$ python -q
>>> import numpy as np
>>> np.set_printoptions(precision=1, suppress=True, linewidth=160)
>>> feats = np.load("m.npy")
>>> feats
array([[  2.7,   9.9,   5.5, -13.3,  -9.5],
       [  1. , -14.1,   0.4,  14.1,   1.4],
       [ -4.5,  13.7,  -6.2, -10.1,   7.2],
       [ -3. ,  -9.3,  -5.9,  13. ,  10. ],
       [  6.3,  -1.8,  10.4,  -4.4, -15.1],
       [ -6.6,   4.9, -10.5,   1.4,  14.9],
       [ -2.9,  14.5,  -3.5, -12.6,   3.2],
       [ -3.7,  14.2,  -4.9, -11.5,   5.2],
       [  6.3,  -2. ,  10.4,  -4.2, -15.1],
       [  5.4, -12.4,   7.8,   7.9,  -9.8],
       [ -5.6,  11.8,  -8.3,  -7. ,  10.6],
       [  6.6,  -5.9,  10.4,  -0.2, -14.6],
       [ -4.4,  -6. ,  -8. ,  10.9,  12.7],
       [  3.5,   8.3,   6.7, -12.4, -11. ],
       [  5.9, -10.9,   8.9,   5.7, -11.6],
       [ -1.8,  14.4,  -1.6, -13.7,   0.3],
       [  6.4,  -3. ,  10.5,  -3.2, -15.1],
       [  0.1, -13.4,  -1.2,  14.3,   3.6],
       [ -6.3,   9.5,  -9.6,  -3.8,  12.8],
       [ -5. ,  13. ,  -7.2,  -8.9,   8.8],
       [ -5. ,  13. ,  -7.1,  -9. ,   8.6],
       [  2.2,  10.6,   4.8, -13.7,  -8.5],
       [ -4.2,  -6.7,  -7.6,  11.4,  12.2],
       [ -4.6,  -5.6,  -8.2,  10.7,  12.9],
       [  0.4, -13.7,  -0.6,  14.3,   2.8],
       [ -4. ,  -7.1,  -7.4,  11.7,  11.9],
       [ -1.4, -11.8,  -3.6,  14.1,   6.9],
       [ -6.3,   1.8, -10.4,   4.4,  15.1],
       [ -2.3,  14.5,  -2.5, -13.2,   1.7],
       [  5.6, -11.8,   8.3,   6.9, -10.6],
       [  4.3, -13.8,   5.9,  10.4,  -6.8],
       [ -1.7, -11.5,  -3.9,  14. ,   7.3],
       [ -5.8,  -1. ,  -9.9,   7. ,  14.8],
       [  2.1,  10.8,   4.6, -13.7,  -8.3],
       [ -4.7,  -5.3,  -8.4,  10.4,  13.1],
       [ -3.4,  14.4,  -4.3, -12. ,   4.3],
       [ -6.5,   7.2, -10.2,  -1.1,  14.1]])
>>> # rows and columns are dependent
>>> cen = feats - feats.mean(axis=0)
>>> evecs = np.linalg.svd(cen)[2][:2]
>>> B = cen - cen @ evecs.T @ evecs
>>> np.round(B.std(axis=0), 1) + 0
array([0., 0., 0., 0., 0.])
>>> np.linalg.norm(B, axis=1).round(6).argmax()
np.int64(0)
>>> np.round(np.cov(cen @ evecs.T, rowvar=False), 1) + 0
array([[214.9,   0. ],
       [  0. , 187.7]])
>>> np.diag(evecs.T @ evecs)
array([0.1, 0.5, 0.3, 0.5, 0.6])
>>> f = np.array([2, 1, 8, 7, 0, 6, 0]) + 0.5
>>> data = np.eye(7) - 2 * np.outer(f, f) / (f @ f)
>>> data.round(1) + 0
array([[ 0.9,  0. , -0.2, -0.2,  0. , -0.2,  0. ],
       [ 0. ,  1. , -0.1, -0.1,  0. , -0.1,  0. ],
       [-0.2, -0.1,  0.2, -0.7,  0. , -0.6,  0. ],
       [-0.2, -0.1, -0.7,  0.4,  0. , -0.5,  0. ],
       [ 0. ,  0. ,  0. ,  0. ,  1. ,  0. ,  0. ],
       [-0.2, -0.1, -0.6, -0.5,  0. ,  0.5,  0. ],
       [ 0. ,  0. ,  0. ,  0. ,  0. ,  0. ,  1. ]])
>>> # columns are unit length and at right angles
>>> evals, evecs = np.linalg.eigh(data)
>>> np.unique(evals.round(6) + 0, return_counts=True)[1]
array([1, 6])
>>> np.linalg.svd(data, compute_uv=False)
array([1., 1., 1., 1., 1., 1., 1.])
>>> np.round(evals.sum(), 1), np.trace(data)
(np.float64(5.0), np.float64(5.0))
>>> np.round(evecs.T @ data @ evecs, 1) + 0
array([[-1.,  0.,  0.,  0.,  0.,  0.,  0.],
       [ 0.,  1.,  0.,  0.,  0.,  0.,  0.],
       [ 0.,  0.,  1.,  0.,  0.,  0.,  0.],
       [ 0.,  0.,  0.,  1.,  0.,  0.,  0.],
       [ 0.,  0.,  0.,  0.,  1.,  0.,  0.],
       [ 0.,  0.,  0.,  0.,  0.,  1.,  0.],
       [ 0.,  0.,  0.,  0.,  0.,  0.,  1.]])
>>> B = np.linalg.invert(data)
Traceback (most recent call last):
  File "<python-input-21>", line 1, in <module>
    B = np.linalg.invert(data)
        ^^^^^^^^^^^^^^^^
AttributeError: module 'numpy.linalg' has no attribute 'invert'
>>> B = np.linalg.inv(data)
>>> round(float(np.linalg.slogdet(data)[0]), 1)
-1.0
>>> np.round(np.linalg.inv(B), 1) + 0
array([[ 0.9,  0. , -0.2, -0.2,  0. , -0.2,  0. ],
       [ 0. ,  1. , -0.1, -0.1,  0. , -0.1,  0. ],
       [-0.2, -0.1,  0.2, -0.7,  0. , -0.6,  0. ],
       [-0.2, -0.1, -0.7,  0.4,  0. , -0.5,  0. ],
       [ 0. ,  0. ,  0. ,  0. ,  1. ,  0. ,  0. ],
       [-0.2, -0.1, -0.6, -0.5,  0. ,  0.5,  0. ],
       [ 0. ,  0. ,  0. ,  0. ,  0. ,  0. ,  1. ]])
>>> np.round(np.linalg.cond(data), 1)
np.float64(1.0)
>>> np.round(np.linalg.det(data) * np.linalg.det(B), 1)
np.float64(1.0)
>>> np.allclose(B, data.T)
True
>>> idx = feats[:, 4] > np.median(feats[:, 4])
>>> f = feats[idx].mean(axis=0) - feats[~idx].mean(axis=0)
>>> round((((feats - feats.mean(axis=0)) @ f > 0) == idx).mean(), 1)
np.float64(0.9)
>>> f
array([ -7.2,   1.7, -11.9,   5.5,  17.3])
>>> evals, evecs = np.linalg.eigh(data)
>>> vec = np.array([0, 7, 9, 7, 9, 8, 2])
>>> np.linalg.eigvalsh(data[1:, 1:])
array([-0.9,  1. ,  1. ,  1. ,  1. ,  1. ])
>>> np.round(vec @ data @ vec / (vec @ vec), 1), round(evals[0], 1), np.round(evals[-1], 1)
(np.float64(-0.3), np.float64(-1.0), np.float64(1.0))
>>> np.round(np.abs(data).sum(axis=1).max(), 1), round(np.abs(evals).max(), 1)
(np.float64(2.0), np.float64(1.0))
>>> round(float(vec @ data @ vec), 1)
-103.8
>>> np.round(evecs * np.abs(evals) @ evecs.T, 1) + 0
array([[1., 0., 0., 0., 0., 0., 0.],
       [0., 1., 0., 0., 0., 0., 0.],
       [0., 0., 1., 0., 0., 0., 0.],
       [0., 0., 0., 1., 0., 0., 0.],
       [0., 0., 0., 0., 1., 0., 0.],
       [0., 0., 0., 0., 0., 1., 0.],
       [0., 0., 0., 0., 0., 0., 1.]])
>>> J = np.load("data.npy")
>>> J.round(1) + 0
array([[-1.3,  1.9,  0.4, -0.1],
       [ 4.4, -6.7, -1.3,  0.2],
       [ 2.1, -3.2, -0.6,  0.1],
       [ 4.4, -6.7, -1.3,  0.2],
       [-2.1,  3.2,  0.6, -0.1],
       [ 0.8, -1.3, -0.2,  0. ]])
>>> r = np.linalg.matrix_rank(J)
>>> r
np.int64(1)
>>> N = np.linalg.svd(J)[2][r:].T
>>> [int(np.linalg.matrix_rank(np.delete(J, i, axis=0))) for i in range(6)]
[1, 1, 1, 1, 1, 1]
>>> np.round(N @ N.T, 1) + 0
array([[ 0.7,  0.4,  0.1,  0. ],
       [ 0.4,  0.3, -0.1,  0. ],
       [ 0.1, -0.1,  1. ,  0. ],
       [ 0. ,  0. ,  0. ,  1. ]])
>>> [int(np.linalg.matrix_rank(J[:i])) for i in range(1, len(J) + 1)]
[1, 1, 1, 1, 1, 1]
>>> N.shape
(4, 3)
>>> np.allclose(J @ N, 0)
True
>>> rng = np.random.default_rng(799)
>>> B = J + rng.integers(-2, 3, (6, 1)) @ rng.integers(-2, 3, (1, 4))
>>> B
array([[-1.3,  1.9,  0.4, -0.1],
       [ 4.4, -6.7, -1.3,  0.2],
       [ 6.1, -7.2, -0.6,  4.1],
       [ 6.4, -8.7, -1.3,  2.2],
       [-0.1,  1.2,  0.6,  1.9],
       [ 4.8, -5.3, -0.2,  4. ]])
>>> B - J
array([[ 0.,  0.,  0.,  0.],
       [ 0.,  0.,  0.,  0.],
       [ 4., -4.,  0.,  4.],
       [ 2., -2.,  0.,  2.],
       [ 2., -2.,  0.,  2.],
       [ 4., -4.,  0.,  4.]])
>>> np.linalg.matrix_rank(B - J, tol=1e-8)
np.int64(1)
>>> np.abs(B - J).sum(axis=1)
array([ 0.,  0., 12.,  6.,  6., 12.])
>>> left, s, Vh = np.linalg.svd(J)
>>> evecs = Vh[:(s > 1e-8).sum()]
>>> vec = J[1] + 4 * J[5] + rng.integers(2) * np.eye(4)[3]
>>> vec
array([  7.8, -11.8,  -2.2,   1.4])
>>> np.linalg.matrix_rank(np.vstack([J, vec]))
np.int64(2)
